$ python3 -q
>>> import numpy as np
>>> import numpy.linalg as la
>>> np.set_printoptions(precision=2, suppress=True, linewidth=120, floatmode="fixed")
>>> K = np.load("run13.npy")
>>> K
array([[ 12.00,   6.00,  15.00, -15.00,  15.00,  -9.00],
       [  6.00,   7.00,  10.00, -10.00,  10.00,  -6.00],
       [ 15.00,  10.00,  28.00, -25.00,  25.00, -15.00],
       [-15.00, -10.00, -25.00,  28.00, -25.00,  15.00],
       [ 15.00,  10.00,  25.00, -25.00,  28.00, -15.00],
       [ -9.00,  -6.00, -15.00,  15.00, -15.00,  12.00]])
>>> # symmetric
>>> C2 = K.T @ K
>>> np.diag(C2)
array([ 936.00,  421.00, 2584.00, 2584.00, 2584.00,  936.00])
>>> np.trace(C2), (K ** 2).sum()
(np.float64(10045.0), np.float64(10045.0))
>>> C2
array([[  936.00,   618.00,  1545.00, -1545.00,  1545.00,  -927.00],
       [  618.00,   421.00,  1030.00, -1030.00,  1030.00,  -618.00],
       [ 1545.00,  1030.00,  2584.00, -2575.00,  2575.00, -1545.00],
       [-1545.00, -1030.00, -2575.00,  2584.00, -2575.00,  1545.00],
       [ 1545.00,  1030.00,  2575.00, -2575.00,  2584.00, -1545.00],
       [ -927.00,  -618.00, -1545.00,  1545.00, -1545.00,   936.00]])
>>> (K @ K.T).shape
(6, 6)
>>> np.allclose(C2, C2.T)
True
>>> W0 = np.loadtxt("case9.csv", delimiter=",")
>>> W0
array([[-1.00,  3.00, -3.00],
       [ 3.00, -1.00,  3.00],
       [-3.00,  3.00, -1.00]])
>>> # symmetric
>>> hat = np.triu(np.array([[3, 1, 2], [3, 0, 2], [2, 3, 3]]), 1) + np.eye(3)
>>> other = hat @ W0 @ la.inv(hat)
>>> np.poly(other)
array([  1.00,   3.00, -24.00,  28.00])
>>> np.round(la.det(other), 2)
np.float64(-28.0)
>>> evals, vecs = la.eigh(W0)
>>> np.round(vecs.T @ W0 @ vecs, 2) + 0
array([[-7.00,  0.00,  0.00],
       [ 0.00,  2.00,  0.00],
       [ 0.00,  0.00,  2.00]])
>>> np.round(vecs.T @ vecs, 2) + 0
array([[1.00, 0.00, 0.00],
       [0.00, 1.00, 0.00],
       [0.00, 0.00, 1.00]])
>>> vecs @ np.diag(evals) @ vecs.T
array([[-1.00,  3.00, -3.00],
       [ 3.00, -1.00,  3.00],
       [-3.00,  3.00, -1.00]])
>>> la.eigvalsh(W0 @ W0)
array([ 4.00,  4.00, 49.00])
>>> la.eigvalsh(W0 + 3 * np.eye(3))
array([-4.00,  5.00,  5.00])
>>> W1 = np.array([[-1, 0, -2], [1, -1, -1], [0, 0, -1]])
>>> coef = np.array([2, -1, -3])
>>> hid = np.maximum(W0 @ W1 + coef, 0)
>>> la.matrix_rank(hid)
np.int64(2)
>>> Z = np.array([[2, 0], [2, 0], [1, 1]])
>>> W1 @ Z
array([[-4, -2],
       [-1, -1],
       [-1, -1]])
>>> (hid @ Z).round(6).argmax(axis=1)
array([0, 0, 0])
>>> r0 = np.array([1, 3])
>>> np.correlate(W0[1], W0[2], "full")
array([ -3.00,  10.00, -15.00,  12.00,  -9.00])
>>> t3 = np.stack([W0, 4 * W0, W0[::-1]])
>>> la.det(t3)
array([  -28.00, -1792.00,    28.00])
>>> la.norm(t3, axis=(1, 2))
array([ 7.55, 30.20,  7.55])
>>> la.matrix_rank(t3)
array([3, 3, 3])
>>> la.matrix_rank(t3.reshape(3, -1))
np.int64(2)
>>> t3.sum(axis=0)
array([[ -8.00,  18.00, -16.00],
       [ 18.00,  -6.00,  18.00],
       [-16.00,  18.00,  -8.00]])
>>> np.einsum("bij,cij->bc", t3, t3)
array([[ 57.00, 228.00,  49.00],
       [228.00, 912.00, 196.00],
       [ 49.00, 196.00,  57.00]])
>>> t3.shape
(3, 3, 3)
>>> M = np.load("sample3.npy")
>>> M
array([[-1.31, -0.97, -2.46, -0.24,  1.53, -0.26,  0.92,  0.50],
       [ 1.91,  1.32,  3.16, -0.31, -1.68,  0.26, -0.22,  0.05],
       [-1.97, -1.26, -2.80,  1.03,  1.14, -0.14, -0.98, -0.89],
       [ 1.05,  0.85,  2.30,  0.70, -1.65,  0.30, -1.60, -1.00],
       [ 0.21,  0.17,  0.46,  0.14, -0.33,  0.06, -0.32, -0.20],
       [ 0.58,  0.75,  2.54,  2.35, -2.55,  0.52, -4.22, -2.87],
       [ 0.57,  0.19,  0.02, -1.52,  0.69, -0.18,  2.36,  1.70],
       [-1.10, -0.80, -2.00, -0.10,  1.20, -0.20,  0.60,  0.30],
       [-0.91, -0.99, -3.14, -2.38,  2.91, -0.58,  4.40,  2.96]])
>>> # null space of dimension 6
>>> rank = la.matrix_rank(M)
>>> rank
np.int64(2)
>>> N = la.svd(M)[2][rank:].T
>>> [int(la.matrix_rank(M[:, :j + 1])) for j in range(8)]
[1, 2, 2, 2, 2, 2, 2, 2]
>>> N.shape
(8, 6)
>>> [int(la.matrix_rank(M[:i])) for i in range(1, len(M) + 1)]
[1, 2, 2, 2, 2, 2, 2, 2, 2]
>>> r0, r1 = M[8], M[7]
>>> np.round(r0 @ r0, 2)
np.float64(54.26)
>>> round(r0 @ r1, 2)
np.float64(15.45)
>>> p = (r0 @ r1) / (r0 @ r0) * r0
>>> la.matrix_rank(np.outer(r0, r1))
np.int64(1)
>>> (r1 - p) @ r0
np.float64(0.0)
>>> p
array([-0.26, -0.28, -0.89, -0.68,  0.83, -0.17,  1.25,  0.84])
